$ ipython --no-banner

In [1]: import numpy as np

In [2]: np.set_printoptions(precision=2, suppress=True, linewidth=120)

In [3]: tidy = lambda a: np.round(a, 2) + 0

In [4]: mat = np.load("m.npy")

In [5]: mat
Out[5]: 
array([[-18.79, -13.73, -18.49],
       [-21.29, -14.77, -18.71],
       [-21.79, -14.67, -20.69],
       [-19.44, -15.85, -20.42],
       [-18.05, -15.45, -19.47],
       [-20.54, -15.4 , -20.75],
       [-18.68, -13.89, -19.71],
       [-18.19, -14.51, -19.81],
       [-19.84, -15.29, -19.03],
       [-18.63, -16.75, -20.8 ],
       [-20.86, -15.07, -20.46],
       [-18.72, -15.7 , -19.01],
       [-19.57, -14.55, -21.2 ],
       [-20.52, -16.52, -20.06],
       [-20.25, -16.02, -20.4 ],
       [-20.16, -12.71, -20.68],
       [-19.43, -16.66, -18.59],
       [-19.82, -15.2 , -19.79],
       [-19.91, -14.92, -18.99],
       [-20.87, -15.22, -19.2 ],
       [-20.05, -15.02, -19.28],
       [-19.64, -14.54, -19.83],
       [-20.15, -16.62, -20.31],
       [-20.8 , -16.43, -20.9 ],
       [-20.37, -15.51, -21.6 ]])

In [6]: Xs = (mat - mat.mean(axis=0)) / mat.std(axis=0)

In [7]: print(tidy(Xs.std(axis=0)))
[1. 1. 1.]

In [8]: c = np.linalg.lstsq(np.delete(Xs, 1, axis=1), Xs[:, 1])[0]

In [9]: print(tidy(1 - np.var(Xs[:, 1] - np.delete(Xs, 1, axis=1) @ c)))
0.01

In [10]: Z = mat[[14, 2]].astype(float)

In [11]: for _ in range(5):
    ...:     idx = np.linalg.norm(mat[:, None] - Z, axis=-1).argmin(axis=1)
    ...:     Z = np.array([mat[idx == j].mean(axis=0) for j in range(2)])
    ...: 

In [12]: idx
Out[12]: array([0, 1, 1, 0, 0, 0, 0, 0, 0, 0, 1, 0, 0, 0, 0, 1, 0, 0, 0, 1, 0, 0, 0, 0, 0])

In [13]: print(np.bincount(idx))
[20  5]

In [14]: np.abs(Z[1] - Z[0]).argmax()
Out[14]: np.int64(0)

In [15]: print(tidy(Z[1] - Z[0]))
[-1.42  0.94 -0.03]
